$ python -q
>>> import numpy as np
>>> import numpy.linalg as la
>>> np.set_printoptions(precision=4, suppress=True, linewidth=200)
>>> def rnd(a):
...     return np.round(a, 4) + 0
... 
>>> m1 = np.load("case12.npy")
>>> m1
array([[  1,  -3,   9, -27],
       [  1,  -2,   4,  -8],
       [  1,  -1,   1,  -1],
       [  1,   0,   0,   0],
       [  1,   1,   1,   1],
       [  1,   2,   4,   8],
       [  1,   3,   9,  27],
       [  1,   4,  16,  64],
       [  1,   5,  25, 125]])
>>> vec = np.array([0, -2, -1, 3])
>>> h = np.maximum(m1 @ vec, 0)
>>> np.maximum(m1 @ vec, 0) - np.maximum(-m1 @ vec, 0)
array([-84, -24,  -2,   0,   0,  16,  66, 168, 340])
>>> rnd(np.tanh(m1 @ vec))
array([-1.   , -1.   , -0.964,  0.   ,  0.   ,  1.   ,  1.   ,  1.   ,  1.   ])
>>> h
array([  0,   0,   0,   0,   0,  16,  66, 168, 340])
>>> vec = np.array([-4, -3, 0, -4])
>>> rhs = m1 @ vec
>>> rhs
array([ 113,   34,    3,   -4,  -11,  -42, -121, -272, -519])
>>> rnd(la.pinv(m1) @ m1)
array([[1., 0., 0., 0.],
       [0., 1., 0., 0.],
       [0., 0., 1., 0.],
       [0., 0., 0., 1.]])
>>> rng = np.random.default_rng(529239)
>>> rhs = rhs + 0.02 * rng.normal(size=9)
>>> rnd(rhs)
array([ 112.9695,   33.986 ,    2.9974,   -4.0062,  -10.9659,  -42.0236, -121.0129, -272.0341, -518.9629])
>>> beta, *_ = la.lstsq(m1, rhs)
>>> [round(float(la.norm(la.solve(m1.T @ m1 + lam * np.eye(4), m1.T @ rhs))), 2) for lam in (0, 1, 10, 100)]
[6.4, 5.86, 4.66, 4.13]
>>> beta.round()
array([-4., -3., -0., -4.])
>>> u = np.array([0, 5, 0])
>>> np.array([np.convolve(row, u, "same") for row in m1])
array([[   5,  -15,   45, -135],
       [   5,  -10,   20,  -40],
       [   5,   -5,    5,   -5],
       [   5,    0,    0,    0],
       [   5,    5,    5,    5],
       [   5,   10,   20,   40],
       [   5,   15,   45,  135],
       [   5,   20,   80,  320],
       [   5,   25,  125,  625]])
>>> np.cross(m1[8, :3], m1[6, :3])
array([-30,  16,  -2])
>>> def softmax(z):
...     e = np.exp(z - z.max(axis=-1, keepdims=True))
...     return e / e.sum(axis=-1, keepdims=True)
... 
>>> rnd(softmax(10 * m1[6]))
array([0., 0., 0., 1.])
>>> rnd(softmax(m1[6]))
array([0., 0., 0., 1.])
>>> rnd(softmax(m1).sum(axis=1))
array([1., 1., 1., 1., 1., 1., 1., 1., 1.])
>>> att = m1 @ m1.T / np.sqrt(4)
>>> softmax(att).round(6).argmax(axis=1)
array([0, 0, 0, 0, 8, 8, 8, 8, 8])
>>> rnd(softmax(att))
array([[1.    , 0.    , 0.    , 0.    , 0.    , 0.    , 0.    , 0.    , 0.    ],
       [1.    , 0.    , 0.    , 0.    , 0.    , 0.    , 0.    , 0.    , 0.    ],
       [1.    , 0.    , 0.    , 0.    , 0.    , 0.    , 0.    , 0.    , 0.    ],
       [0.1111, 0.1111, 0.1111, 0.1111, 0.1111, 0.1111, 0.1111, 0.1111, 0.1111],
       [0.    , 0.    , 0.    , 0.    , 0.    , 0.    , 0.    , 0.    , 1.    ],
       [0.    , 0.    , 0.    , 0.    , 0.    , 0.    , 0.    , 0.    , 1.    ],
       [0.    , 0.    , 0.    , 0.    , 0.    , 0.    , 0.    , 0.    , 1.    ],
       [0.    , 0.    , 0.    , 0.    , 0.    , 0.    , 0.    , 0.    , 1.    ],
       [0.    , 0.    , 0.    , 0.    , 0.    , 0.    , 0.    , 0.    , 1.    ]])
>>> E = np.tril(np.array([[-2, -7, -4, -2], [3, 5, 7, -5], [-4, 0, -8, -7], [-3, 4, 0, -2]]), -1) + np.eye(4, dtype=int)
>>> E
array([[ 1,  0,  0,  0],
       [ 3,  1,  0,  0],
       [-4,  0,  1,  0],
       [-3,  4,  0,  1]])
>>> evals, V = la.eig(E)
>>> rnd(np.sort(la.eigvals(E @ E)))
array([1., 1., 1., 1.])
>>> rnd(np.sort(la.eigvals(la.inv(E))))
array([1., 1., 1., 1.])
>>> rnd(np.sort(la.eigvals(E.T)))
array([1., 1., 1., 1.])
>>> evals
array([1., 1., 1., 1.])
